>>> import numpy as np
>>> np.set_printoptions(precision=2, suppress=True, linewidth=100)
>>> def tidy(a):
...     return np.round(a, 2) + 0
... 
>>> M2 = np.array([[2]])
>>> W2 = np.array([[2, 2], [-3, -3]])
>>> data = np.block([[M2, np.zeros((1, 2))], [np.zeros((2, 1)), W2]])
>>> print(data)
[[ 2.  0.  0.]
 [ 0.  2.  2.]
 [ 0. -3. -3.]]
>>> # 2 groups of indices that never mix
>>> proj = np.triu(np.array([[1, 1, -2], [0, -1, -1], [0, -1, -1]]), 1) + np.eye(3)
>>> M2 = proj @ data @ np.linalg.inv(proj)
>>> print(tidy(np.poly(M2)))
[ 1. -1. -2.  0.]
>>> print(proj @ data - data @ proj)
[[ 0.  6. 12.]
 [ 0.  3.  5.]
 [ 0.  0. -3.]]
>>> feats = np.loadtxt("m.csv", delimiter=",")
>>> print(tidy(feats))
[[ 0.21 -0.62  0.62  0.44]
 [-0.62  0.52  0.48  0.34]
 [ 0.62  0.48  0.52 -0.34]
 [ 0.44  0.34 -0.34  0.75]]
>>> print(tidy(np.linalg.eigvals(feats).sum().real))
2.0
>>> print(tidy(np.linalg.det(feats.T)))
-1.0
>>> print(np.einsum("ij,ji->", feats, feats))
4.0
>>> print(tidy(feats.reshape(2, -1)))
[[ 0.21 -0.62  0.62  0.44 -0.62  0.52  0.48  0.34]
 [ 0.62  0.48  0.52 -0.34  0.44  0.34 -0.34  0.75]]
>>> t3 = feats.reshape(4, 2, -1)
>>> print(t3.shape)
(4, 2, 2)
>>> print(tidy(t3.sum(axis=1)))
[[ 0.82 -0.18]
 [-0.14  0.86]
 [ 1.14  0.14]
 [ 0.1   1.1 ]]
>>> print(tidy(feats.T @ feats))
[[1. 0. 0. 0.]
 [0. 1. 0. 0.]
 [0. 0. 1. 0.]
 [0. 0. 0. 1.]]
>>> x = np.array([2, 3, 2, 3])
>>> rhs = feats @ x
>>> beta, lr = np.zeros(4), 1 / np.linalg.norm(feats, 2) ** 2
>>> for i in range(8):
...     beta -= lr * feats.T @ (feats @ beta - rhs)
...     if i % 2 == 0: print(i, round(np.linalg.norm(feats @ beta - rhs), 2))
... 
0 0.0
2 0.0
4 0.0
6 0.0
>>> print(beta)
[2. 3. 2. 3.]
>>> print(tidy(np.linalg.cond(feats)))
1.0
>>> K = np.diag(10 * np.array([4, 5])) + np.array([[-5, 8], [-6, 8]])
>>> print(K)
[[35  8]
 [-6 58]]
>>> x = np.array([-3, 1])
>>> rhs = K @ x
>>> beta, lr = np.zeros(2), 1 / np.linalg.norm(K, 2) ** 2
>>> for i in range(30):
...     beta -= lr * K.T @ (K @ beta - rhs)
...     if i % 5 == 0: print(i, round(np.linalg.norm(K @ beta - rhs), 2))
... 
0 66.64
5 6.77
10 0.69
15 0.07
20 0.01
25 0.0
>>> print(tidy(beta))
[-3.  1.]
